% python3 -q
>>> import numpy as np
>>> import numpy.linalg as la
>>> np.set_printoptions(suppress=True, linewidth=100)
>>> data = np.loadtxt("test14.csv", delimiter=",")
>>> data
array([[ 0., -7., -3.],
       [-7.,  0.,  0.],
       [-3.,  0.,  0.]])
>>> np.argsort(-la.norm(data, axis=0).round(6), kind="stable")[:3]
array([0, 1, 2])
>>> la.matrix_rank(data, rtol=0.1)
np.int64(2)
>>> [round(float(x), 1) for x in la.svd(data, compute_uv=False)[:3]]
[7.6, 7.6, 0.0]
>>> B = np.array([[-5, -1, -1], [-5, 0, 5]])
>>> W2 = np.kron(B, data)
>>> W2.shape
(6, 9)
>>> round(float(la.norm(W2, 2)), 1), np.round(la.norm(B, 2) * la.norm(data, 2), 1)
(59.8, np.float64(59.8))
>>> la.matrix_rank(W2)
np.int64(4)
>>> B = data / np.sqrt((data ** 2).mean(axis=1, keepdims=True))
>>> la.matrix_rank(B) == la.matrix_rank(data)
np.True_
>>> np.round(la.norm(B, axis=1), 1)
array([1.7, 1.7, 1.7])
>>> B[1].round(1)
array([-1.7,  0. ,  0. ])
>>> rng = np.random.default_rng(889090)
>>> z = rng.permutation(3)
>>> z
array([2, 0, 1])
>>> B = data[z][:, z]
>>> np.round(la.det(B), 1), round(float(la.det(data[z])), 1)
(np.float64(0.0), 0.0)
>>> np.trace(B)
np.float64(0.0)
>>> U, sigma, vt = la.svd(data)
>>> V = vt[:(sigma > 1e-8).sum()]
>>> x = data[1] + 3 * data[0] + rng.integers(2) * np.eye(3)[0]
>>> x
array([ -7., -21.,  -9.])
>>> np.round(np.diag(V.T @ V), 1)
array([1. , 0.8, 0.2])
>>> np.round(la.norm(x - V.T @ V @ x), 1)
np.float64(0.0)
>>> W0 = np.load("run16.npy")
>>> W0
array([[ 5,  3,  4,  2],
       [ 0,  3,  0,  1],
       [ 0,  3,  5,  0],
       [ 5,  2,  3,  4],
       [ 0,  4,  0,  4],
       [ 1,  5,  5,  2],
       [ 5, 12,  4,  5]])
>>> def softmax(z):
...     e = np.exp(z - z.max(axis=-1, keepdims=True))
...     return e / e.sum(axis=-1, keepdims=True)
... 
>>> np.round(softmax(W0[4]), 1) + 0
array([0. , 0.5, 0. , 0.5])
>>> np.round(softmax(W0[4] + -2), 1) + 0
array([0. , 0.5, 0. , 0.5])
>>> np.round(softmax(10 * W0[4]), 1) + 0
array([0. , 0.5, 0. , 0.5])
>>> S = W0 @ W0.T / np.sqrt(4)
>>> softmax(S).round(6).argmax(axis=1)
array([6, 6, 6, 6, 6, 6, 6])
>>> np.round(softmax(S), 1) + 0
array([[0., 0., 0., 0., 0., 0., 1.],
       [0., 0., 0., 0., 0., 0., 1.],
       [0., 0., 0., 0., 0., 0., 1.],
       [0., 0., 0., 0., 0., 0., 1.],
       [0., 0., 0., 0., 0., 0., 1.],
       [0., 0., 0., 0., 0., 0., 1.],
       [0., 0., 0., 0., 0., 0., 1.]])
>>> m1 = np.load("sample4.npy")
>>> m1
array([[2., 1., 0., 0., 0., 0.],
       [0., 2., 1., 0., 0., 0.],
       [0., 0., 2., 1., 0., 0.],
       [0., 0., 0., 2., 1., 0.],
       [0., 0., 0., 0., 2., 1.],
       [0., 0., 0., 0., 0., 2.]])
>>> # triangular, det is the product of the diagonal
>>> r0 = np.array([-9, 7])
>>> np.polyval(r0, m1[5])
array([  7.,   7.,   7.,   7.,   7., -11.])
>>> np.correlate(m1[5], m1[2], "full")
array([0., 0., 0., 0., 0., 0., 0., 2., 4., 0., 0.])
>>> np.cross(m1[5, :3], m1[2, :3])
array([0., 0., 0.])
>>> th = np.radians(180)
>>> R = np.eye(6)
>>> R[3, 3] = R[5, 5] = np.cos(th)
>>> R[3, 5], R[5, 3] = -np.sin(th), np.sin(th)
>>> R.round(1) + 0
array([[ 1.,  0.,  0.,  0.,  0.,  0.],
       [ 0.,  1.,  0.,  0.,  0.,  0.],
       [ 0.,  0.,  1.,  0.,  0.,  0.],
       [ 0.,  0.,  0., -1.,  0.,  0.],
       [ 0.,  0.,  0.,  0.,  1.,  0.],
       [ 0.,  0.,  0.,  0.,  0., -1.]])
>>> B = m1 @ R.T
>>> np.allclose(la.norm(m1, axis=1), la.norm(B, axis=1))
True
>>> np.abs(B - m1).max(axis=0)
array([0., 0., 0., 4., 0., 4.])
>>> np.round(la.det(R), 1), np.trace(R)
(np.float64(1.0), np.float64(2.0))
>>> np.round(la.svd(m1, compute_uv=False), 1), np.round(la.svd(B, compute_uv=False), 1)
(array([2.9, 2.7, 2.4, 2. , 1.5, 1.1]), array([2.9, 2.7, 2.4, 2. , 1.5, 1.1]))
>>> B.round(1) + 0
array([[ 2.,  1.,  0.,  0.,  0.,  0.],
       [ 0.,  2.,  1.,  0.,  0.,  0.],
       [ 0.,  0.,  2., -1.,  0.,  0.],
       [ 0.,  0.,  0., -2.,  1.,  0.],
       [ 0.,  0.,  0.,  0.,  2., -1.],
       [ 0.,  0.,  0.,  0.,  0., -2.]])
>>> (m1 - m1.T) / 2
array([[ 0. ,  0.5,  0. ,  0. ,  0. ,  0. ],
       [-0.5,  0. ,  0.5,  0. ,  0. ,  0. ],
       [ 0. , -0.5,  0. ,  0.5,  0. ,  0. ],
       [ 0. ,  0. , -0.5,  0. ,  0.5,  0. ],
       [ 0. ,  0. ,  0. , -0.5,  0. ,  0.5],
       [ 0. ,  0. ,  0. ,  0. , -0.5,  0. ]])
>>> np.round(la.matrix_power(m1, 2), 1)
array([[4., 4., 1., 0., 0., 0.],
       [0., 4., 4., 1., 0., 0.],
       [0., 0., 4., 4., 1., 0.],
       [0., 0., 0., 4., 4., 1.],
       [0., 0., 0., 0., 4., 4.],
       [0., 0., 0., 0., 0., 4.]])
>>> la.matrix_rank(m1 - m1[0, 0] * np.eye(6))
np.int64(5)
>>> np.prod(np.diag(m1)), round(la.det(m1), 1)
(np.float64(64.0), np.float64(64.0))
>>> m1 @ m1
array([[4., 4., 1., 0., 0., 0.],
       [0., 4., 4., 1., 0., 0.],
       [0., 0., 4., 4., 1., 0.],
       [0., 0., 0., 4., 4., 1.],
       [0., 0., 0., 0., 4., 4.],
       [0., 0., 0., 0., 0., 4.]])
>>> np.round(np.sort(la.eigvals(m1)), 1)
array([2., 2., 2., 2., 2., 2.])
>>> W2 = 10 * np.array([[0.6, 0.3, -2.4, 0.7], [2.2, 1.0, 0.1, 0.6]])
>>> z = rng.integers(0, 2, 29)
>>> E = W2[z] + rng.normal(size=(29, 4))
>>> E.round(1)
array([[  5.7,   4.8, -23.3,   7.6],
       [ 21.5,   9.6,   0.5,   5.2],
       [ 21.3,   9.8,  -0.2,   6.5],
       [  6.5,   2.4, -23.2,   7.3],
       [  5.5,   2.4, -24.1,   8.8],
       [  7.2,   2.6, -24.9,   7.5],
       [  6.2,   1.2, -22.1,   6.4],
       [  5.8,   2.3, -23.1,   7.8],
       [ 22.1,   8.7,   2.8,   6.4],
       [ 21.4,  10. ,   0.9,   5.4],
       [ 23.2,  10.6,  -0.5,   7.1],
       [ 22.9,  11.5,   2.7,   8.5],
       [ 19.9,   8.5,  -0.3,   5.8],
       [  6.4,   2.9, -23.7,   6.7],
       [  5.5,   2.6, -23.4,   6.6],
       [  6.6,   4.3, -21.4,   7.7],
       [  8.5,   2.4, -24.8,   7.3],
       [  5.9,   2.2, -24.2,   7.6],
       [  5. ,   2.9, -27.9,   6. ],
       [ 22.1,   8.2,   1.5,   6.2],
       [ 22.3,   9.2,   0.3,   5.3],
       [  6.4,   5.1, -22.6,   8.6],
       [  6. ,   2.5, -24.5,   8.7],
       [ 21.9,  10.8,   1.2,   6.3],
       [ 21.1,  10.2,   1.7,   5.9],
       [  4.8,   1.8, -23.9,   6. ],
       [  7.1,   3.2, -25.3,   7.8],
       [  5.8,   0.8, -22.9,   6.5],
       [  7.2,   3.2, -24.1,   8.3]])
>>> B = np.c_[E[:, :3] @ np.array([[9, 8, 6], [3, 2, 7], [0, 5, 0]]), np.array([2, 3, 1, 2, 2, 0, 2, 3, 0, 2, 3, 3, 3, 0, 1, 0, 1, 0, 1, 2, 3, 2, 1, 3, 0, 0, 0, 1, 0])]
>>> B.round(1)
array([[ 65.6, -61.6,  67.7,   2. ],
       [222.2, 193.7, 196. ,   3. ],
       [221.4, 189.2, 196.4,   1. ],
       [ 65.7, -59.1,  55.7,   2. ],
       [ 56.7, -71.8,  50.1,   2. ],
       [ 72.6, -61.6,  61.6,   0. ],
       [ 59.7, -58.3,  46. ,   2. ],
       [ 58.8, -64.8,  50.9,   3. ],
       [225.3, 208.6, 193.5,   0. ],
       [223. , 195.8, 198.9,   2. ],
       [240.8, 204.5, 213.3,   3. ],
       [240.6, 219.5, 217.9,   3. ],
       [205.1, 175. , 179.4,   3. ],
       [ 65.9, -62. ,  58.3,   0. ],
       [ 57.6, -67.7,  51.6,   1. ],
       [ 71.8, -45.8,  69.2,   0. ],
       [ 84.1, -50.7,  68. ,   1. ],
       [ 59.2, -69.8,  50.3,   0. ],
       [ 54. , -93.4,  50.7,   1. ],
       [223.5, 200.9, 190.1,   2. ],
       [228.7, 198.8, 198.4,   3. ],
       [ 73.3, -51.2,  74.3,   2. ],
       [ 61. , -70.1,  53. ,   1. ],
       [229.6, 203.1, 206.9,   3. ],
       [220.7, 197.7, 198.2,   0. ],
       [ 48.9, -77.4,  41.6,   0. ],
       [ 73.7, -62.9,  65. ,   0. ],
       [ 54.3, -66.8,  40. ,   1. ],
       [ 74.3, -56.6,  65.4,   0. ]])
>>> np.round(la.lstsq(E, B[:, 0])[0], 1) + 0
array([9., 3., 0., 0.])
>>> la.matrix_rank(B)
np.int64(4)
